>>> import numpy as np
>>> np.set_printoptions(precision=1, suppress=True, linewidth=160, legacy="1.25")
>>> def tidy(a):
...     return np.round(a, 1) + 0
... 
>>> feats = np.load("layer4.npy")
>>> feats
array([[ 0.,  2.,  2.,  2., -1.],
       [ 2.,  4.,  4., -2.,  1.],
       [-4.,  3.,  0., -1., -3.],
       [ 0.,  0.,  0.,  6.,  6.],
       [ 0.,  0.,  0.,  7.,  5.]])
>>> tidy(np.poly(feats))
array([  1., -15.,  24., 124., 228., 144.])
>>> tidy(np.linalg.eigvals(feats))
array([-0.9+1.1j, -0.9-1.1j,  5.8+0.j , 12. +0.j , -1. +0.j ])
>>> np.kron(np.eye(2, dtype=int), feats)
array([[ 0.,  2.,  2.,  2., -1.,  0.,  0.,  0.,  0., -0.],
       [ 2.,  4.,  4., -2.,  1.,  0.,  0.,  0., -0.,  0.],
       [-4.,  3.,  0., -1., -3., -0.,  0.,  0., -0., -0.],
       [ 0.,  0.,  0.,  6.,  6.,  0.,  0.,  0.,  0.,  0.],
       [ 0.,  0.,  0.,  7.,  5.,  0.,  0.,  0.,  0.,  0.],
       [ 0.,  0.,  0.,  0., -0.,  0.,  2.,  2.,  2., -1.],
       [ 0.,  0.,  0., -0.,  0.,  2.,  4.,  4., -2.,  1.],
       [-0.,  0.,  0., -0., -0., -4.,  3.,  0., -1., -3.],
       [ 0.,  0.,  0.,  0.,  0.,  0.,  0.,  0.,  6.,  6.],
       [ 0.,  0.,  0.,  0.,  0.,  0.,  0.,  0.,  7.,  5.]])
>>> tidy(np.linalg.det(2 * feats)), tidy(np.linalg.det(feats))
(-4608.0, -144.0)
>>> M = np.loadtxt("a.csv", delimiter=",")
>>> M
array([[-1.,  0.],
       [ 0., -2.]])
>>> M.T @ M
array([[1., 0.],
       [0., 4.]])
>>> tidy(np.linalg.pinv(M))
array([[-1. ,  0. ],
       [ 0. , -0.5]])
>>> tidy(np.linalg.svd(M, compute_uv=False))
array([2., 1.])
>>> M[:, 0] @ M[:, 1]
0.0
>>> M @ M.T
array([[1., 0.],
       [0., 4.]])
>>> tidy(np.linalg.norm(M, axis=0))
array([1., 2.])
>>> other = M / np.sqrt((M ** 2).mean(axis=1, keepdims=True))
>>> M - M.mean(axis=1, keepdims=True)
array([[-0.5,  0.5],
       [ 1. , -1. ]])
>>> tidy(np.linalg.norm(other, axis=1))
array([1.4, 1.4])
>>> rng = np.random.default_rng(36)
>>> lab = rng.permutation(2)
>>> other = M[:, lab] * rng.choice([-1, 1], 2)
>>> other
array([[-0.,  1.],
       [ 2., -0.]])
>>> Uu, _, vt = np.linalg.svd(M.T @ other)
>>> lab
array([1, 0])
>>> X = np.array([[1, 4], [2, 1]])
>>> X[:, 0] = 5 * X[:, 1]
>>> X
array([[20,  4],
       [ 5,  1]])
>>> np.einsum("ij,ji->", X, X)
441
>>> np.kron(np.eye(2, dtype=int), X)
array([[20,  4,  0,  0],
       [ 5,  1,  0,  0],
       [ 0,  0, 20,  4],
       [ 0,  0,  5,  1]])
>>> np.allclose(X[:-1].T @ np.linalg.lstsq(X[:-1].T, X[-1])[0], X[-1])
True
>>> np.abs(np.diag(np.linalg.qr(X)[1])) > 1e-9
array([ True, False])
>>> tidy(np.trace(np.linalg.pinv(X) @ X))
1.0
>>> np.linalg.cond(X) > 100
True
>>> [round(float(x), 1) for x in np.linalg.svd(X, compute_uv=False)[:3]]
[21.0, 0.0]
>>> tidy(np.linalg.norm(X, 2) / np.linalg.norm(X))
1.0
>>> np.argsort(-np.linalg.norm(X, axis=0).round(6), kind="stable")[:3]
array([0, 1])
>>> Uu, sv, vt = np.linalg.svd(X)
>>> V = vt[:(sv > 1e-8).sum()]
>>> x = X[0] + 5 * X[1] + rng.integers(2) * np.eye(2)[0]
>>> x
array([45.,  9.])
>>> np.linalg.matrix_rank(np.vstack([X, x]))
1
>>> np.allclose(V.T @ V @ x, x)
True
>>> tidy(np.linalg.norm(x - V.T @ V @ x))
0.0
>>> other = X + rng.integers(-2, 3, (2, 1)) @ rng.integers(-2, 3, (1, 2))
>>> other
array([[20,  4],
       [ 9,  1]])
>>> np.linalg.matrix_rank(other - X, tol=1e-8)
1
>>> tidy(np.linalg.svd(other - X, compute_uv=False))
array([4., 0.])
>>> arr = np.load("sample4.npy")
>>> arr
array([[2.3, 4. , 6. , 2. , 0. ],
       [1. , 7.3, 3. , 0. , 0. ],
       [8. , 7. , 8.3, 0. , 9. ],
       [1. , 8. , 5. , 0.3, 9. ],
       [2. , 4. , 6. , 2. , 0.3]])
>>> vals, V = np.linalg.eig(arr)
>>> tidy(np.sort(np.linalg.eigvals(arr @ arr)))
array([  0.1,   0.7,  20.1,  38. , 362.8])
>>> tidy(np.prod(vals))
-130.9
>>> Uu, sv, vt = np.linalg.svd(arr)
>>> np.argmax(sv[:-1] / (sv[1:] + 1e-6)) + 1
4
>>> other = Uu[:, :4] @ np.diag(sv[:4]) @ vt[:4]
>>> np.linalg.matrix_rank(other)
4
>>> tidy(np.abs(arr - other).max())
0.0
>>> tidy(np.linalg.norm(arr - other, 2)), tidy(sv[4])
(0.0, 0.0)
>>> K = np.load("out10.npy")
>>> K
array([[ 0.6, -0.8, -0.6,  0.3],
       [-1. ,  0.9, -0.3,  0.9],
       [ 1. , -0.9, -0.9, -0.4],
       [-0.9, -0.2, -0.9,  1. ],
       [ 0.4, -1. ,  0.8,  1. ],
       [-1. ,  1. ,  0.1, -0.6],
       [-0.3,  0.4, -0.2,  0. ],
       [ 0.2,  0.3, -0.9, -0.2],
       [-0.6,  0.9, -0.5, -0.6],
       [-0.8,  0.2,  0.6,  0.8],
       [-1. ,  1. , -0.6, -0.5],
       [ 0.7,  0.6, -0.9, -0.9],
       [ 1. , -1. , -0.4, -0.7],
       [-0.4,  0.9,  0. , -0.8],
       [-1. ,  1. , -0.4,  0. ],
       [-0.6,  0.9, -0.9, -0.4],
       [-1. ,  1. , -0.7, -0.4],
       [-0.1, -0.3,  0.6,  0.4],
       [ 0.1,  0.3, -1. , -0.1],
       [-0.6,  0.2, -0.4,  0.5],
       [ 0.5, -0.4, -0.3, -0.1],
       [ 1. , -1. ,  0.9,  0.2],
       [-0.7, -0.7,  1. ,  0.9],
       [-0.4,  0.9,  0. , -0.9],
       [ 1. , -1. ,  0.4,  0.9],
       [-1. ,  1. ,  0.3,  0.8],
       [-1. ,  1. , -0.7,  0.5],
       [ 1. , -1. ,  1. , -1. ]])
>>> cov = np.cov(K, rowvar=False)
>>> tidy(np.median(K, axis=0))
array([-0.4,  0.3, -0.4,  0. ])
>>> np.argsort(-K.std(axis=0).round(6), kind="stable")
array([1, 0, 3, 2])
>>> tidy(np.polyfit(K[:, 3], K[:, 2], 1))
array([ 0.3, -0.2])
>>> tidy(np.corrcoef(K[:, 3], K[:, 2])[0, 1])
0.3
>>> Xs = (K - K.mean(axis=0)) / K.std(axis=0)
>>> tidy(Xs.std(axis=0))
array([1., 1., 1., 1.])
>>> b = np.linalg.lstsq(np.delete(Xs, 1, axis=1), Xs[:, 1])[0]
>>> tidy(1 - np.var(Xs[:, 1] - np.delete(Xs, 1, axis=1) @ b))
0.8
>>> tidy(b)
array([-0.8, -0.2, -0.4])
>>> np.abs(b).argmax()
0
>>> hat = K @ np.linalg.solve(K.T @ K, K.T)
>>> np.linalg.matrix_rank(np.eye(28) - hat)
24
>>> tidy(np.linalg.eigvals(arr).sum().real)
18.5
>>> tidy(np.linalg.det(2 * arr)), tidy(np.linalg.det(arr))
(-4187.7, -130.9)
>>> tidy(np.linalg.det(arr.T))
-130.9
>>> tidy(np.poly(arr))
array([   1. ,  -18.5,  -39.7,  589.5, -609. ,  130.9])
>>> Xs = K - K.mean(axis=0)
>>> Uu, sv, vt = np.linalg.svd(Xs, full_matrices=False)
>>> np.abs(vt[0]).argmax()
1
>>> tidy(sv)
array([5.6, 4. , 2.7, 1.2])
>>> tidy(np.abs(vt[-1]))
array([0.6, 0.7, 0.1, 0.4])
>>> (np.sign(Uu[:, 0]) == np.sign(Uu[0, 0])).astype(int)
array([1, 0, 1, 0, 1, 0, 0, 0, 0, 0, 0, 0, 1, 0, 0, 0, 0, 1, 0, 0, 1, 1, 1, 0, 1, 0, 0, 1])
>>> tidy((sv ** 2).sum() ** 2 / (sv ** 4).sum())
2.4
>>> J = np.loadtxt("data.csv", delimiter=",")
>>> J
array([[ 1.,  0.,  0.],
       [ 0., -1.,  0.],
       [ 0.,  0.,  1.]])
>>> other = np.linalg.inv(J)
>>> tidy(np.linalg.det(J) * np.linalg.det(other))
1.0
>>> (np.abs(other) > 1e-9).astype(int)
array([[1, 0, 0],
       [0, 1, 0],
       [0, 0, 1]])
>>> tidy(np.linalg.slogdet(J)[0])
-1.0
>>> other
array([[ 1.,  0.,  0.],
       [-0., -1., -0.],
       [ 0.,  0.,  1.]])
>>> np.allclose(other, J.T)
True
>>> tidy(np.linalg.inv(other))
array([[ 1.,  0.,  0.],
       [ 0., -1.,  0.],
       [ 0.,  0.,  1.]])
>>> J @ other
array([[1., 0., 0.],
       [0., 1., 0.],
       [0., 0., 1.]])
>>> np.prod(np.diag(J)), tidy(np.linalg.det(J))
(-1.0, -1.0)
>>> tidy(np.sort(np.linalg.eigvals(J)))
array([-1.,  1.,  1.])
>>> tidy(np.linalg.matrix_power(J - np.diag(np.diag(J)), 3))
array([[0., 0., 0.],
       [0., 0., 0.],
       [0., 0., 0.]])
>>> J @ J
array([[1., 0., 0.],
       [0., 1., 0.],
       [0., 0., 1.]])
>>> E = np.loadtxt("test16.csv", delimiter=",")
>>> E
array([[2., 0., 2., 3.],
       [2., 0., 2., 2.],
       [1., 0., 3., 3.],
       [2., 1., 1., 2.]])
>>> Uu, sv, vt = np.linalg.svd(E, full_matrices=False)
>>> tidy(Uu.T @ E @ vt.T)
array([[7.4, 0. , 0. , 0. ],
       [0. , 1.6, 0. , 0. ],
       [0. , 0. , 0.7, 0. ],
       [0. , 0. , 0. , 0.5]])
>>> tidy(sv)
array([7.4, 1.6, 0.7, 0.5])
>>> tidy(np.cumsum(sv ** 2) / np.sum(sv ** 2))
array([0.9, 1. , 1. , 1. ])
>>> Uu.shape, sv.shape, vt.shape
((4, 4), (4,), (4, 4))
>>> x = np.array([-3, -2, -2, 3])
>>> target = E @ x
>>> target
array([-1., -4.,  0., -4.])
>>> tidy(np.linalg.solve(E, target + E[:, 1]))
array([-3., -1., -2.,  3.])
>>> tidy(np.linalg.solve(E, E[:, 0]))
array([1., 0., 0., 0.])
